% ipython --no-banner

In [1]: import numpy as np

In [2]: from numpy import linalg as LA

In [3]: np.set_printoptions(suppress=True, linewidth=140)

In [4]: other = np.array([[0, 0, -2, 0, 1],
   ...:     [1, -2, -3, -3, 2],
   ...:     [1, 0, -2, -2, -2],
   ...:     [2, -2, -3, 0, -3],
   ...:     [1, 1, 3, -1, -3]])

In [5]: M = np.triu(other, 1)

In [6]: M
Out[6]: 
array([[ 0,  0, -2,  0,  1],
       [ 0,  0, -3, -3,  2],
       [ 0,  0,  0, -2, -2],
       [ 0,  0,  0,  0, -3],
       [ 0,  0,  0,  0,  0]])

In [7]: # columns 0 and 1 are equal

In [8]: Uu, sig, Vt = LA.svd(M)

In [9]: np.argmax(sig[:-1] / (sig[1:] + 1e-6)) + 1
Out[9]: np.int64(3)

In [10]: other = Uu[:, :3] @ np.diag(sig[:3]) @ Vt[:3]

In [11]: other.round(4) + 0
Out[11]: 
array([[ 0.,  0., -2.,  0.,  1.],
       [ 0.,  0., -3., -3.,  2.],
       [ 0.,  0.,  0., -2., -2.],
       [ 0.,  0.,  0.,  0., -3.],
       [ 0.,  0.,  0.,  0.,  0.]])

In [12]: round(np.abs(M - other).max(), 4)
Out[12]: np.float64(0.0)

In [13]: gram = M.T @ M

In [14]: np.round(LA.eigvalsh(gram)[::-1], 4)
Out[14]: array([27.6349, 13.7685,  2.5967,  0.    ,  0.    ])

In [15]: np.round(LA.svd(M, compute_uv=False) ** 2, 4) + 0
Out[15]: array([27.6349, 13.7685,  2.5967,  0.    ,  0.    ])

In [16]: print(np.allclose(gram, gram.T))
True

In [17]: gram
Out[17]: 
array([[ 0,  0,  0,  0,  0],
       [ 0,  0,  0,  0,  0],
       [ 0,  0, 13,  9, -8],
       [ 0,  0,  9, 13, -2],
       [ 0,  0, -8, -2, 18]])

In [18]: r = LA.matrix_rank(M)

In [19]: r
Out[19]: np.int64(3)

In [20]: null = LA.svd(M)[2][r:].T

In [21]: np.round(M @ null, 4) + 0
Out[21]: 
array([[0., 0.],
       [0., 0.],
       [0., 0.],
       [0., 0.],
       [0., 0.]])

In [22]: print(np.round(null @ null.T, 4) + 0)
[[1. 0. 0. 0. 0.]
 [0. 1. 0. 0. 0.]
 [0. 0. 0. 0. 0.]
 [0. 0. 0. 0. 0.]
 [0. 0. 0. 0. 0.]]

In [23]: null.shape
Out[23]: (5, 2)

In [24]: [int(LA.matrix_rank(M[:i])) for i in range(1, len(M) + 1)]
Out[24]: [1, 2, 3, 3, 3]

In [25]: J = np.load("data.npy")

In [26]: J
Out[26]: 
array([[-3, -3,  3],
       [ 0, -1, -1],
       [ 0,  0, -2]])

In [27]: round(float(LA.eigvals(J).sum().real), 4)
Out[27]: -6.0

In [28]: np.einsum("ij,ji->", J, J)
Out[28]: np.int64(14)

In [29]: print(np.poly(J))
[ 1.  6. 11.  6.]

In [30]: [int(LA.matrix_rank(LA.matrix_power(J, p))) for p in range(1, 4)]
Out[30]: [3, 3, 3]

In [31]: print(LA.matrix_rank(J - J[0, 0] * np.eye(3)))
2

In [32]: f = np.array([2, -1, 2])

In [33]: other = J + np.outer(f, np.eye(3)[1])

In [34]: LA.matrix_rank(other - J)
Out[34]: np.int64(1)

In [35]: print(np.round(J.mean(axis=0), 4))
[-1.     -1.3333  0.    ]

In [36]: np.abs(J).max()
Out[36]: np.int64(3)

In [37]: print(np.round(LA.svd(J, compute_uv=False), 4))
[5.3366 2.0545 0.5473]

In [38]: np.unravel_index(np.abs(J).argmax(), J.shape)
Out[38]: (np.int64(0), np.int64(0))

In [39]: J - J[0]
Out[39]: 
array([[ 0,  0,  0],
       [ 3,  2, -4],
       [ 3,  3, -5]])

In [40]: np.count_nonzero(J)
Out[40]: np.int64(6)

In [41]: J.sum(axis=0)
Out[41]: array([-3, -4,  0])

In [42]: J.sum(axis=1)
Out[42]: array([-3, -2, -2])

In [43]: np.diff(J, axis=0)
Out[43]: 
array([[ 3,  2, -4],
       [ 0,  1, -1]])

In [44]: np.zeros(3, 3)
Traceback (most recent call last):
  Cell In[44], line 1
    np.zeros(3, 3)
TypeError: Cannot interpret '3' as a data type


In [45]: vec = np.array([0, 2, 2])

In [46]: print(np.sign((J @ vec).round(6)))
[ 0 -1 -1]

In [47]: (J @ vec).argmax()
Out[47]: np.int64(0)

In [48]: K = np.array([[-5, 0, 0, 0], [0, -5, -5, 0], [0, 3, -3, 0], [0, 0, 0, 2]])

In [49]: (K != 0).astype(int)
Out[49]: 
array([[1, 0, 0, 0],
       [0, 1, 1, 0],
       [0, 1, 1, 0],
       [0, 0, 0, 1]])

In [50]: np.round(np.sort(LA.eigvals(K).real), 4)
Out[50]: array([-5., -4., -4.,  2.])

In [51]: print(K @ K)
[[ 25   0   0   0]
 [  0  10  40   0]
 [  0 -24  -6   0]
 [  0   0   0   4]]

In [52]: gram = K.T @ K

In [53]: (K @ K.T).shape
Out[53]: (4, 4)

In [54]: print(np.round(LA.svd(K, compute_uv=False) ** 2, 4))
[50. 25. 18.  4.]

In [55]: gram
Out[55]: 
array([[25,  0,  0,  0],
       [ 0, 34, 16,  0],
       [ 0, 16, 34,  0],
       [ 0,  0,  0,  4]])

In [56]: LA.matrix_rank(gram)
Out[56]: np.int64(4)

In [57]: np.allclose(gram, gram.T)
Out[57]: True

In [58]: np.diag(gram)
Out[58]: array([25, 34, 34,  4])

In [59]: np.round(LA.eigvalsh(gram)[::-1], 4)
Out[59]: array([50., 25., 18.,  4.])

In [60]: np.round(np.sort(LA.eigvals(gram).real), 4)
Out[60]: array([ 4., 18., 25., 50.])

In [61]: (gram != 0).astype(int)
Out[61]: 
array([[1, 0, 0, 0],
       [0, 1, 1, 0],
       [0, 1, 1, 0],
       [0, 0, 0, 1]])

In [62]: gram @ gram
Out[62]: 
array([[ 625,    0,    0,    0],
       [   0, 1412, 1088,    0],
       [   0, 1088, 1412,    0],
       [   0,    0,    0,   16]])

In [63]: f = np.array([4, 9, 0, 5])

In [64]: other = K + np.outer(f, np.eye(4)[3])

In [65]: other
Out[65]: 
array([[-5.,  0.,  0.,  4.],
       [ 0., -5., -5.,  9.],
       [ 0.,  3., -3.,  0.],
       [ 0.,  0.,  0.,  7.]])

In [66]: LA.matrix_rank(other - K)
Out[66]: np.int64(1)

In [67]: arr = np.loadtxt("sample16.csv", delimiter=",")

In [68]: print(arr.round(4))
[[1.     0.     0.     0.     0.    ]
 [0.     1.     0.     0.     0.    ]
 [0.3333 0.     0.3333 0.3333 0.    ]
 [0.     0.     0.     1.     0.    ]
 [0.     0.     0.     0.5    0.5   ]]

In [69]: ev, V = LA.eig(arr)

In [70]: np.round(np.sort(LA.eigvals(arr.T)), 4)
Out[70]: array([0.3333, 0.5   , 1.    , 1.    , 1.    ])

In [71]: np.round(np.sort(LA.eigvals(LA.inv(arr))), 4)
Out[71]: array([1., 1., 1., 2., 3.])

In [72]: print((LA.matrix_power((arr != 0) + (arr.T != 0) + np.eye(5), 5) > 0).astype(int))
[[1 0 1 1 1]
 [0 1 0 0 0]
 [1 0 1 1 1]
 [1 0 1 1 1]
 [1 0 1 1 1]]

In [73]: np.flatnonzero(LA.matrix_power((arr != 0) + (arr.T != 0) + np.eye(5), 5)[3])
Out[73]: array([0, 2, 3, 4])

In [74]: np.round(LA.det(arr), 4)
Out[74]: np.float64(0.1667)

In [75]: np.round(np.sort(LA.eigvals(arr).real), 4)
Out[75]: array([0.3333, 0.5   , 1.    , 1.    , 1.    ])

In [76]: np.round(arr @ arr, 4)
Out[76]: 
array([[1.    , 0.    , 0.    , 0.    , 0.    ],
       [0.    , 1.    , 0.    , 0.    , 0.    ],
       [0.4444, 0.    , 0.1111, 0.4444, 0.    ],
       [0.    , 0.    , 0.    , 1.    , 0.    ],
       [0.    , 0.    , 0.    , 0.75  , 0.25  ]])

In [77]: F = np.load("case11.npy")

In [78]: F
Out[78]: 
array([[ 1, -1],
       [ 1,  0]])

In [79]: P = np.triu(np.array([[-3, -6], [5, -2]]), 1) + np.eye(2)

In [80]: other = P @ F @ LA.inv(P)

In [81]: print(LA.matrix_rank(other))
2

In [82]: P @ F - F @ P
Out[82]: 
array([[-6.,  6.],
       [ 0.,  6.]])

In [83]: feats = np.load("layer5.npy")

In [84]: feats
Out[84]: 
array([[ 3,  0,  0,  0,  0],
       [ 0,  1, -3,  3,  1],
       [ 0, -3, -2, -2,  2],
       [ 0, -1, -3,  0,  1],
       [ 0,  3, -1, -1, -3]])

In [85]: Q, r_ = LA.qr(feats)

In [86]: np.trace(Q @ Q.T)
Out[86]: np.float64(5.0)

In [87]: np.round(np.abs(np.diag(r_)), 4)
Out[87]: array([3.    , 4.4721, 4.7487, 3.337 , 0.254 ])

In [88]: abs(r_[0, 0]), round(LA.norm(feats[:, 0]), 4)
Out[88]: (np.float64(3.0), np.float64(3.0))

In [89]: np.round(Q.T @ Q, 4) + 0
Out[89]: 
array([[1., 0., 0., 0., 0.],
       [0., 1., 0., 0., 0.],
       [0., 0., 1., 0., 0.],
       [0., 0., 0., 1., 0.],
       [0., 0., 0., 0., 1.]])

In [90]: np.round(LA.eigvals(feats).sum().real, 4)
Out[90]: np.float64(-1.0)

In [91]: round(LA.det(feats.T), 4)
Out[91]: np.float64(54.0)

In [92]: np.kron(np.eye(2, dtype=int), feats)
Out[92]: 
array([[ 3,  0,  0,  0,  0,  0,  0,  0,  0,  0],
       [ 0,  1, -3,  3,  1,  0,  0,  0,  0,  0],
       [ 0, -3, -2, -2,  2,  0,  0,  0,  0,  0],
       [ 0, -1, -3,  0,  1,  0,  0,  0,  0,  0],
       [ 0,  3, -1, -1, -3,  0,  0,  0,  0,  0],
       [ 0,  0,  0,  0,  0,  3,  0,  0,  0,  0],
       [ 0,  0,  0,  0,  0,  0,  1, -3,  3,  1],
       [ 0,  0,  0,  0,  0,  0, -3, -2, -2,  2],
       [ 0,  0,  0,  0,  0,  0, -1, -3,  0,  1],
       [ 0,  0,  0,  0,  0,  0,  3, -1, -1, -3]])

In [93]: np.round(LA.eigvals(feats), 4)
Out[93]: array([-3.9146+1.629j, -3.9146-1.629j,  0.2823+0.j   ,  3.5468+0.j   ,  3.    +0.j   ])

In [94]: np.round(np.poly(feats), 4)
Out[94]: array([  1.,   1., -23., -28., 201., -54.])

In [95]: blk = np.stack([feats, 5 * feats, feats[::-1]])

In [96]: np.round(LA.norm(blk, axis=(1, 2)), 4)
Out[96]: array([ 9., 45.,  9.])

In [97]: (blk @ feats.T).shape
Out[97]: (3, 5, 5)

In [98]: blk.sum(axis=0)
Out[98]: 
array([[ 18,   3,  -1,  -1,  -3],
       [  0,   5, -21,  18,   7],
       [  0, -21, -14, -14,  14],
       [  0,  -5, -21,   3,   7],
       [  3,  18,  -6,  -6, -18]])

In [99]: E = np.array([[-3, -4, -1], [3, 2, 5], [2, 1, 4]])

In [100]: rng = np.random.default_rng(625)

In [101]: idx = rng.permutation(5)

In [102]: print(idx)
[2 3 0 1 4]

In [103]: other = M[idx][:, idx]

In [104]: other
Out[104]: 
array([[ 0, -2,  0,  0, -2],
       [ 0,  0,  0,  0, -3],
       [-2,  0,  0,  0,  1],
       [-3, -3,  0,  0,  2],
       [ 0,  0,  0,  0,  0]])

In [105]: np.trace(other)
Out[105]: np.int64(0)

In [106]: np.allclose(other, M)
Out[106]: False

In [107]: print(np.round(np.sort(np.abs(LA.eigvals(other))), 4))
[0. 0. 0. 0. 0.]

In [108]: np.diag(other)
Out[108]: array([0, 0, 0, 0, 0])

In [109]: other = np.array([[-3, 3, 0], [-3, -2, 1], [0, -1, -3]])

In [110]: np.vstack([E, other.T]).shape
Out[110]: (6, 3)

In [111]: np.einsum("ik,kj->ij", E, other)
Out[111]: 
array([[ 21,   0,  -1],
       [-15,   0, -13],
       [ -9,   0, -11]])

In [112]: E @ other
Out[112]: 
array([[ 21,   0,  -1],
       [-15,   0, -13],
       [ -9,   0, -11]])

In [113]: print(np.einsum("ij->j", E))
[ 2 -1  8]

In [114]: data = np.loadtxt("m.csv", delimiter=",")

In [115]: data.round(4)
Out[115]: 
array([[ 0.1678, -0.024 , -0.2637, -0.2637],
       [-0.024 ,  0.0034,  0.0377,  0.0377],
       [-0.2637,  0.0377,  0.4144,  0.4144],
       [-0.2637,  0.0377,  0.4144,  0.4144]])

In [116]: blk = np.stack([data, -3 * data, data[::-1]])

In [117]: LA.matrix_rank(blk)
Out[117]: array([1, 1, 1])

In [118]: print(blk.shape)
(3, 4, 4)

In [119]: print(np.round(LA.norm(blk, axis=(1, 2)), 4))
[1. 3. 1.]

In [120]: np.round(LA.det(blk), 4)
Out[120]: array([0., 0., 0.])

In [121]: other = np.array([[-1, 0, 2], [-2, 0, -2], [-1, -1, 0], [-1, -2, 2]])

In [122]: print(np.round(np.einsum("ij->j", data), 4))
[-0.3836  0.0548  0.6027  0.6027]

In [123]: other @ data
Traceback (most recent call last):
  Cell In[123], line 1
    other @ data
ValueError: matmul: Input operand 1 has a mismatch in its core dimension 0, with gufunc signature (n?,k),(k,m?)->(n?,m?) (size 4 is different from 3)


In [124]: print(LA.matrix_rank(data @ other))
1

In [125]: r = LA.matrix_rank(data)

In [126]: print(r)
1

In [127]: null = LA.svd(data)[2][r:].T

In [128]: print(np.allclose(data @ null, 0))
True

In [129]: np.round(data @ null, 4) + 0
Out[129]: 
array([[0., 0., 0.],
       [0., 0., 0.],
       [0., 0., 0.],
       [0., 0., 0.]])

In [130]: Uu, sig, Vt = LA.svd(data)

In [131]: np.argmax(sig[:-1] / (sig[1:] + 1e-6)) + 1
Out[131]: np.int64(1)

In [132]: other = Uu[:, :1] @ np.diag(sig[:1]) @ Vt[:1]

In [133]: LA.matrix_rank(data, rtol=0.05)
Out[133]: np.int64(1)

In [134]: round(float(LA.norm(data - other) / LA.norm(data)), 4)
Out[134]: 0.0

In [135]: other.round(4)
Out[135]: 
array([[ 0.1678, -0.024 , -0.2637, -0.2637],
       [-0.024 ,  0.0034,  0.0377,  0.0377],
       [-0.2637,  0.0377,  0.4144,  0.4144],
       [-0.2637,  0.0377,  0.4144,  0.4144]])
